% python3 -q
>>> import numpy as np
>>> np.set_printoptions(suppress=True, linewidth=200)
>>> r0 = np.array([-2, 1, 2, 2, 2, -1, 2, -2])
>>> X = np.array([np.roll(r0, i) for i in range(8)])
>>> X
array([[-2,  1,  2,  2,  2, -1,  2, -2],
       [-2, -2,  1,  2,  2,  2, -1,  2],
       [ 2, -2, -2,  1,  2,  2,  2, -1],
       [-1,  2, -2, -2,  1,  2,  2,  2],
       [ 2, -1,  2, -2, -2,  1,  2,  2],
       [ 2,  2, -1,  2, -2, -2,  1,  2],
       [ 2,  2,  2, -1,  2, -2, -2,  1],
       [ 1,  2,  2,  2, -1,  2, -2, -2]])
>>> np.trace(X)
np.int64(-16)
>>> rng = np.random.default_rng(9726)
>>> labels = rng.permutation(8)
>>> labels
array([6, 5, 2, 3, 0, 1, 7, 4])
>>> Y = X[labels][:, labels]
>>> round(np.linalg.det(Y), 1), round(float(np.linalg.det(X[labels])), 1)
(np.float64(299008.0), 299008.0)
>>> np.round(np.sort(np.abs(np.linalg.eigvals(Y))), 1)
array([4. , 4. , 4. , 4. , 5. , 5. , 6.9, 6.9])
>>> mat = np.loadtxt("a.csv", delimiter=",")
>>> mat
array([[ 1., -1., -1.,  1.,  1., -1., -1.,  1.],
       [ 1.,  1.,  1.,  1., -1., -1., -1., -1.],
       [ 1., -1.,  1., -1., -1.,  1., -1.,  1.],
       [ 1.,  1., -1., -1., -1., -1.,  1.,  1.]])
>>> th = np.radians(135)
>>> r_ = np.eye(8)
>>> r_[5, 5] = r_[6, 6] = np.cos(th)
>>> r_[5, 6], r_[6, 5] = -np.sin(th), np.sin(th)
>>> r_.round(1)
array([[ 1. ,  0. ,  0. ,  0. ,  0. ,  0. ,  0. ,  0. ],
       [ 0. ,  1. ,  0. ,  0. ,  0. ,  0. ,  0. ,  0. ],
       [ 0. ,  0. ,  1. ,  0. ,  0. ,  0. ,  0. ,  0. ],
       [ 0. ,  0. ,  0. ,  1. ,  0. ,  0. ,  0. ,  0. ],
       [ 0. ,  0. ,  0. ,  0. ,  1. ,  0. ,  0. ,  0. ],
       [ 0. ,  0. ,  0. ,  0. ,  0. , -0.7, -0.7,  0. ],
       [ 0. ,  0. ,  0. ,  0. ,  0. ,  0.7, -0.7,  0. ],
       [ 0. ,  0. ,  0. ,  0. ,  0. ,  0. ,  0. ,  1. ]])
>>> Y = mat @ r_.T
>>> np.allclose(mat @ mat.T, Y @ Y.T)
True
>>> Y.round(1) + 0
array([[ 1. , -1. , -1. ,  1. ,  1. ,  1.4,  0. ,  1. ],
       [ 1. ,  1. ,  1. ,  1. , -1. ,  1.4,  0. , -1. ],
       [ 1. , -1. ,  1. , -1. , -1. ,  0. ,  1.4,  1. ],
       [ 1. ,  1. , -1. , -1. , -1. ,  0. , -1.4,  1. ]])
>>> np.round(np.linalg.svd(mat, compute_uv=False), 1)
array([2.8, 2.8, 2.8, 2.8])
>>> Y = np.array([[-5, -7], [9, -7]])
>>> W0 = np.tile(Y, (2, 2))
>>> W0
array([[-5, -7, -5, -7],
       [ 9, -7,  9, -7],
       [-5, -7, -5, -7],
       [ 9, -7,  9, -7]])
>>> round(np.linalg.norm(W0, 2) / np.linalg.norm(W0), 1)
np.float64(0.8)
>>> np.argsort(-np.linalg.norm(W0, axis=0).round(6), kind="stable")[:3]
array([0, 2, 1])
>>> np.linalg.cond(W0) > 100
np.True_
>>> np.abs(np.diag(np.linalg.qr(W0)[1])) > 1e-9
array([ True,  True, False, False])
>>> np.unique(W0.round(6), axis=0).shape
(2, 4)
>>> np.allclose(W0[:-1].T @ np.linalg.lstsq(W0[:-1].T, W0[-1])[0], W0[-1])
True
>>> np.linalg.lstsq(W0[:-1].T, W0[-1])[2]
np.int32(2)
>>> round(np.linalg.det(W0), 1)
np.float64(0.0)
>>> np.allclose(W0, W0.T)
False
>>> (W0 - W0.T) / 2
array([[ 0., -8.,  0., -8.],
       [ 8.,  0.,  8.,  0.],
       [ 0., -8.,  0., -8.],
       [ 8.,  0.,  8.,  0.]])
>>> (W0 + W0.T) / 2
array([[-5.,  1., -5.,  1.],
       [ 1., -7.,  1., -7.],
       [-5.,  1., -5.,  1.],
       [ 1., -7.,  1., -7.]])
>>> np.round(np.sort(np.abs(np.linalg.eigvals(W0))), 1) + 0
array([ 0. ,  0. , 19.8, 19.8])
>>> Y = np.array([[0, 5, 0], [4, -2, -2], [1, -5, 2], [0, 4, -1]])
>>> np.einsum("ij->j", W0)
array([  8, -28,   8, -28])
>>> np.einsum("ik,kj->ji", W0, Y)
array([[-33, -19, -33, -19],
       [-14, -14, -14, -14],
       [ 11,  39,  11,  39]])
>>> np.linalg.matrix_rank(W0 @ Y)
np.int64(2)
>>> W0 @ Y
array([[-33, -14,  11],
       [-19, -14,  39],
       [-33, -14,  11],
       [-19, -14,  39]])
>>> P = np.triu(np.array([[-5, -6, -3, -5], [5, -6, -5, -8], [-2, -5, 6, 5], [-4, -5, 7, -6]]), 1) + np.eye(4)
>>> Y = P @ W0 @ np.linalg.inv(P)
>>> Y
array([[  -89.,  -443., -2571.,  8957.],
       [  -38.,  -144.,  -872.,  3102.],
       [   40.,   198.,  1150., -4008.],
       [    9.,    47.,   271.,  -941.]])
>>> np.round(np.linalg.det(Y), 1)
np.float64(-0.0)
>>> A = np.loadtxt("sample18.csv", delimiter=",")
>>> A
array([[-1., -1., -1., -1.,  0.,  3.,  1., -1., -1., -3.,  2., -1.,  3.],
       [ 3., -1., -1., -1., -1.,  0.,  3.,  1., -1., -1., -3.,  2., -1.],
       [-1.,  3., -1., -1., -1., -1.,  0.,  3.,  1., -1., -1., -3.,  2.],
       [ 2., -1.,  3., -1., -1., -1., -1.,  0.,  3.,  1., -1., -1., -3.],
       [-3.,  2., -1.,  3., -1., -1., -1., -1.,  0.,  3.,  1., -1., -1.],
       [-1., -3.,  2., -1.,  3., -1., -1., -1., -1.,  0.,  3.,  1., -1.],
       [-1., -1., -3.,  2., -1.,  3., -1., -1., -1., -1.,  0.,  3.,  1.],
       [ 1., -1., -1., -3.,  2., -1.,  3., -1., -1., -1., -1.,  0.,  3.],
       [ 3.,  1., -1., -1., -3.,  2., -1.,  3., -1., -1., -1., -1.,  0.],
       [ 0.,  3.,  1., -1., -1., -3.,  2., -1.,  3., -1., -1., -1., -1.],
       [-1.,  0.,  3.,  1., -1., -1., -3.,  2., -1.,  3., -1., -1., -1.],
       [-1., -1.,  0.,  3.,  1., -1., -1., -3.,  2., -1.,  3., -1., -1.],
       [-1., -1., -1.,  0.,  3.,  1., -1., -1., -3.,  2., -1.,  3., -1.]])
>>> np.allclose(A @ A.T, A.T @ A)
True
>>> np.trace(A)
np.float64(-13.0)
>>> x0 = np.array([2, -1, 2, -1, 5, 2, -5, 2, 5, -3, -3, -3, 5])
>>> rhs = A @ x0
>>> rhs
array([ 13., -16.,  23.,  13., -31.,   0., -11.,  11.,   8.,  -4.,   2.,   0., -15.])
>>> np.round(np.linalg.solve(A, rhs), 1)
array([ 2., -1.,  2., -1.,  5.,  2., -5.,  2.,  5., -3., -3., -3.,  5.])
>>> np.round(np.linalg.solve(A, rhs + A[:, 1]), 1) + 0
array([ 2.,  0.,  2., -1.,  5.,  2., -5.,  2.,  5., -3., -3., -3.,  5.])
>>> np.round(np.linalg.solve(A.T, A[3]), 1) + 0
array([0., 0., 0., 1., 0., 0., 0., 0., 0., 0., 0., 0., 0.])
>>> A @ (-1.0) ** np.arange(13)
array([  7.,  -1.,  -1.,   5., -11.,   9., -11.,  13.,  -7.,   7.,  -9.,   7.,  -9.])
>>> (A @ A)[0]
array([-15., -21.,   5.,   9.,  21.,   9., -23.,  -2., -26.,  21.,   9.,  21.,  -7.])
>>> r0 = np.array([-1, 1, -1, -1, 0, 1]) + 0.5
>>> K = np.eye(6) - 2 * np.outer(r0, r0) / (r0 @ r0)
>>> K.round(1)
array([[ 0.9,  0.3, -0.1, -0.1,  0.1,  0.3],
       [ 0.3,  0.2,  0.3,  0.3, -0.3, -0.8],
       [-0.1,  0.3,  0.9, -0.1,  0.1,  0.3],
       [-0.1,  0.3, -0.1,  0.9,  0.1,  0.3],
       [ 0.1, -0.3,  0.1,  0.1,  0.9, -0.3],
       [ 0.3, -0.8,  0.3,  0.3, -0.3,  0.2]])
>>> labels = rng.permutation(6)
>>> labels
array([4, 5, 2, 3, 0, 1])
>>> Y = K[labels][:, labels]
>>> Y.round(1)
array([[ 0.9, -0.3,  0.1,  0.1,  0.1, -0.3],
       [-0.3,  0.2,  0.3,  0.3,  0.3, -0.8],
       [ 0.1,  0.3,  0.9, -0.1, -0.1,  0.3],
       [ 0.1,  0.3, -0.1,  0.9, -0.1,  0.3],
       [ 0.1,  0.3, -0.1, -0.1,  0.9,  0.3],
       [-0.3, -0.8,  0.3,  0.3,  0.3,  0.2]])
>>> round(float(np.linalg.det(Y)), 1), round(np.linalg.det(K[labels]), 1)
(-1.0, np.float64(-1.0))
>>> np.allclose(Y, K)
False
>>> try:
...     np.linalg.cholesky(Y)
... except np.linalg.LinAlgError as e:
...     print("failed:", e)
... 
failed: Matrix is not positive definite
>>> [round(float(np.linalg.det(Y[:i, :i])), 2) + 0 for i in range(1, 7)]
[0.91, 0.09, 0.0, -0.09, -0.18, -1.0]
>>> np.round(np.linalg.eigvalsh(Y).min(), 1)
np.float64(-1.0)
>>> np.round(K @ K.T, 1) + 0
array([[1., 0., 0., 0., 0., 0.],
       [0., 1., 0., 0., 0., 0.],
       [0., 0., 1., 0., 0., 0.],
       [0., 0., 0., 1., 0., 0.],
       [0., 0., 0., 0., 1., 0.],
       [0., 0., 0., 0., 0., 1.]])
>>> np.round(K.T @ K, 1) + 0
array([[1., 0., 0., 0., 0., 0.],
       [0., 1., 0., 0., 0., 0.],
       [0., 0., 1., 0., 0., 0.],
       [0., 0., 0., 1., 0., 0.],
       [0., 0., 0., 0., 1., 0.],
       [0., 0., 0., 0., 0., 1.]])
>>> round(float(K[:, 0] @ K[:, 4]), 1)
0.0
>>> np.round(np.linalg.norm(K, axis=0), 1)
array([1., 1., 1., 1., 1., 1.])
>>> np.round(np.linalg.svd(K, compute_uv=False), 1)
array([1., 1., 1., 1., 1., 1.])
>>> [round(float(np.linalg.det(K[:i, :i])), 2) + 0 for i in range(1, 7)]
[0.91, 0.09, 0.0, -0.09, -0.18, -1.0]
>>> round(float(np.linalg.eigvalsh(K).min()), 1)
-1.0
>>> Y = np.array([[7, -5], [6, 1], [-5, 0], [0, 1], [-6, 2], [-3, -7]])
>>> np.round(np.einsum("ij->j", K), 1)
array([ 1.4, -0.1,  1.4,  1.4,  0.6, -0.1])
>>> np.round(K @ Y, 1)
array([[ 7.1, -6.1],
       [ 5.7,  4.3],
       [-4.9, -1.1],
       [ 0.1, -0.1],
       [-6.1,  3.1],
       [-3.3, -3.7]])
>>> np.linalg.matrix_rank(K @ Y)
np.int64(2)
>>> np.vstack([K, Y.T]).shape
(8, 6)
>>> np.round(Y.T @ K.T, 1)
array([[ 7.1,  5.7, -4.9,  0.1, -6.1, -3.3],
       [-6.1,  4.3, -1.1, -0.1,  3.1, -3.7]])
>>> np.round(np.einsum("ij,ij->i", K, K), 1)
array([1., 1., 1., 1., 1., 1.])
>>> M = np.loadtxt("block18.csv", delimiter=",")
>>> M
array([[-1.1,  1. ,  0.6,  0.3, -0.4, -0.5, -0.4, -1.3,  0.8,  1.4,  1.2],
       [ 0.3, -0.5,  1.3, -0.1, -0.8,  0.2, -2.3,  0.1,  0.6,  1.1, -1.1],
       [-0.9,  0.3,  2.5,  0.4,  1.5,  1.1,  0.3, -0.8, -1.6, -1.6, -0.5],
       [-2.1,  1.1, -0.7, -0.6,  0.9, -1.5, -1.1,  0.2,  0.9,  0.6, -0.7],
       [-1.7,  1.1,  0.2, -1.3,  1.2, -0.9, -1.3,  1.5, -1.2, -0.7,  0.2],
       [ 0.7, -1.7,  0.4, -1.7, -1.6, -0.5,  0.5,  0.4,  1.2, -1. ,  0.8],
       [-0.6, -0.9,  0.1,  0.5,  2.6,  0. ,  1.1,  0.6, -0.7,  0.5,  0.7],
       [-0.1,  1.5,  0. ,  0.7, -0.2,  1.2,  1.8,  0.3, -0.5, -2.1, -2.2],
       [ 0.4,  0.1, -0.1,  0.5, -0.3, -1.6, -0.1, -0.7,  0.9,  0. ,  1.1],
       [-0.7, -1.1, -0.4, -2. , -1.4, -0.2, -1. ,  0.7,  0.7,  0.7,  1.4],
       [-1. , -1.6, -0.2,  0.1,  0.3,  0.7,  0.5, -1.2, -0.4,  0. , -0.3],
       [ 2.5, -0.2,  0.5, -0.2, -0.2, -1.7,  2.2,  0.5, -0.5, -0.3,  0.8],
       [ 0.1,  0.9,  0.9,  0.3, -0.4,  0.1,  0.5, -0.3,  0.6,  1.3,  0.1],
       [ 0.2,  0.5, -0.3,  0.8,  0.1,  0.8,  1.2, -1.8,  0.5,  0.4, -0.1],
       [-0.3,  0. ,  0.3,  1. ,  1.7,  0.5,  1.2, -0.3,  0.1, -0.3,  0.2],
       [-1.9,  0.3, -1.3, -1.4,  0.3, -0.5,  0.9,  2. ,  0.7, -0.5, -0.5],
       [-0.7, -1.1,  0.5,  2.1,  0.9, -1.6, -1.1,  0.4,  2.9,  0. , -0.1],
       [ 0.8,  0.7, -0.5, -1.7,  0.7, -0.6,  0.6, -1.4, -0.2,  1.3,  1.2],
       [-1.8, -1.2,  1. ,  0.4,  0. , -1.4, -1.2, -1. ,  0.5, -1.6, -1.6],
       [-2.1,  2.4,  0.3, -1.2, -1.5,  0.9,  4.8,  3. , -0.6,  0. , -0.9],
       [ 0.7, -1. ,  0. ,  0.7,  0. , -0.4,  1.2,  0.8, -0.4,  0.3,  1.2],
       [-0.9, -1.4, -0.5, -0.9, -0.4, -2. ,  0.6, -1. ,  0.2,  0. , -1.7],
       [-0.1, -0.1, -0.6,  0.8,  2.4,  0.5,  0.5,  0.4, -1.4, -0.2,  2. ]])
>>> Y = M / np.linalg.norm(M, axis=1, keepdims=True)
>>> G = Y @ Y.T
>>> (G - 2 * np.eye(23)).round(6).argmax(axis=1)
array([12, 18, 14,  4,  3,  9, 22, 19,  0,  5, 21, 20,  0, 14,  6, 19,  8,  0, 21, 15, 11, 18,  6])
>>> np.round(np.degrees(np.arccos(np.clip(G[11, 3], -1, 1))), 1)
np.float64(119.4)
